% ipython --no-banner

In [1]: import numpy as np

In [2]: import numpy.linalg as la

In [3]: np.set_printoptions(precision=4, suppress=True, linewidth=160)

In [4]: J = np.array([[-3, 5, 7, -1, -3, 1, 6, -9, 2, 3, 5],
   ...:     [3, 5, 8, 1, -1, 9, 2, 7, -4, 7, -5],
   ...:     [3, -5, 5, 1, -9, -8, -7, 2, -8, 5, -1],
   ...:     [0, 1, -4, -7, -1, -8, 2, 1, 2, -8, 1],
   ...:     [-5, 1, 5, 7, -2, -7, 4, 0, 9, -4, 6],
   ...:     [-5, -6, 6, -8, -2, -2, -2, -7, -6, 9, -9],
   ...:     [6, 0, 2, -2, 8, 3, -7, 4, -7, 1, 6],
   ...:     [2, 9, -9, -2, 8, 7, -3, -6, -5, 6, 9],
   ...:     [-2, -6, -6, -4, 9, 3, 5, 7, 0, 1, 3],
   ...:     [4, -3, 6, 4, -1, 7, -8, -7, 5, 8, 7],
   ...:     [-2, 3, -5, 4, 6, -2, 0, -6, -9, -7, 6]])

In [5]: print(J)
[[-3  5  7 -1 -3  1  6 -9  2  3  5]
 [ 3  5  8  1 -1  9  2  7 -4  7 -5]
 [ 3 -5  5  1 -9 -8 -7  2 -8  5 -1]
 [ 0  1 -4 -7 -1 -8  2  1  2 -8  1]
 [-5  1  5  7 -2 -7  4  0  9 -4  6]
 [-5 -6  6 -8 -2 -2 -2 -7 -6  9 -9]
 [ 6  0  2 -2  8  3 -7  4 -7  1  6]
 [ 2  9 -9 -2  8  7 -3 -6 -5  6  9]
 [-2 -6 -6 -4  9  3  5  7  0  1  3]
 [ 4 -3  6  4 -1  7 -8 -7  5  8  7]
 [-2  3 -5  4  6 -2  0 -6 -9 -7  6]]

In [6]: Y = la.inv(J)

In [7]: print(np.round(J @ Y, 4) + 0)
[[1. 0. 0. 0. 0. 0. 0. 0. 0. 0. 0.]
 [0. 1. 0. 0. 0. 0. 0. 0. 0. 0. 0.]
 [0. 0. 1. 0. 0. 0. 0. 0. 0. 0. 0.]
 [0. 0. 0. 1. 0. 0. 0. 0. 0. 0. 0.]
 [0. 0. 0. 0. 1. 0. 0. 0. 0. 0. 0.]
 [0. 0. 0. 0. 0. 1. 0. 0. 0. 0. 0.]
 [0. 0. 0. 0. 0. 0. 1. 0. 0. 0. 0.]
 [0. 0. 0. 0. 0. 0. 0. 1. 0. 0. 0.]
 [0. 0. 0. 0. 0. 0. 0. 0. 1. 0. 0.]
 [0. 0. 0. 0. 0. 0. 0. 0. 0. 1. 0.]
 [0. 0. 0. 0. 0. 0. 0. 0. 0. 0. 1.]]

In [8]: print(np.round(la.slogdet(J)[0], 4))
1.0

In [9]: r0 = np.array([0, 1, 3, 2, 1, 1, 3, 2, 0, 1, 3])

In [10]: Y = J + np.outer(r0, np.eye(11)[1])

In [11]: print(round(la.det(Y) / la.det(J), 4), round(1 + la.solve(J, r0)[1], 4))
1.3067 1.3067

In [12]: print(la.matrix_rank(la.inv(Y) - la.inv(J), tol=1e-8))
1

In [13]: print(Y)
[[-3.  5.  7. -1. -3.  1.  6. -9.  2.  3.  5.]
 [ 3.  6.  8.  1. -1.  9.  2.  7. -4.  7. -5.]
 [ 3. -2.  5.  1. -9. -8. -7.  2. -8.  5. -1.]
 [ 0.  3. -4. -7. -1. -8.  2.  1.  2. -8.  1.]
 [-5.  2.  5.  7. -2. -7.  4.  0.  9. -4.  6.]
 [-5. -5.  6. -8. -2. -2. -2. -7. -6.  9. -9.]
 [ 6.  3.  2. -2.  8.  3. -7.  4. -7.  1.  6.]
 [ 2. 11. -9. -2.  8.  7. -3. -6. -5.  6.  9.]
 [-2. -6. -6. -4.  9.  3.  5.  7.  0.  1.  3.]
 [ 4. -2.  6.  4. -1.  7. -8. -7.  5.  8.  7.]
 [-2.  6. -5.  4.  6. -2.  0. -6. -9. -7.  6.]]

In [14]: print(la.matrix_rank(Y - J))
1

In [15]: vec = np.array([4, 8, 5, 2, 1, 4, 4, 4, 2, 0, 6])

In [16]: target = Y @ vec

In [17]: b, lr = np.zeros(11), 1 / la.norm(Y, 2) ** 2

In [18]: for i in range(20):
    ...:     b -= lr * Y.T @ (Y @ b - target)
    ...:     if i % 5 == 0: print(i, round(la.norm(Y @ b - target), 4))
    ...: 
0 138.953
5 30.686
10 13.5509
15 7.8126

In [19]: print(round(la.cond(Y), 4))
70.0652

In [20]: rng = np.random.default_rng(105)

In [21]: lab = rng.permutation(11)

In [22]: Y = J[:, lab] * rng.choice([-1, 1], 11)

In [23]: print(Y)
[[ 7 -5  5 -3  1 -2  3 -3 -9 -1  6]
 [ 8 -5 -5 -1  9  4 -3 -7  7  1  2]
 [ 5  5 -1 -9 -8  8 -3 -5  2  1 -7]
 [-4 -1  1 -1 -8 -2  0  8  1 -7  2]
 [ 5 -1  6 -2 -7 -9  5  4  0  7  4]
 [ 6  6 -9 -2 -2  6  5 -9 -7 -8 -2]
 [ 2  0  6  8  3  7 -6 -1  4 -2 -7]
 [-9 -9  9  8  7  5 -2 -6 -6 -2 -3]
 [-6  6  3  9  3  0  2 -1  7 -4  5]
 [ 6  3  7 -1  7 -5 -4 -8 -7  4 -8]
 [-5 -3  6  6 -2  9  2  7 -6  4  0]]

In [24]: Uu, _, vt = la.svd(J.T @ Y)

In [25]: print(lab)
[ 2  1 10  4  5  8  0  9  7  3  6]
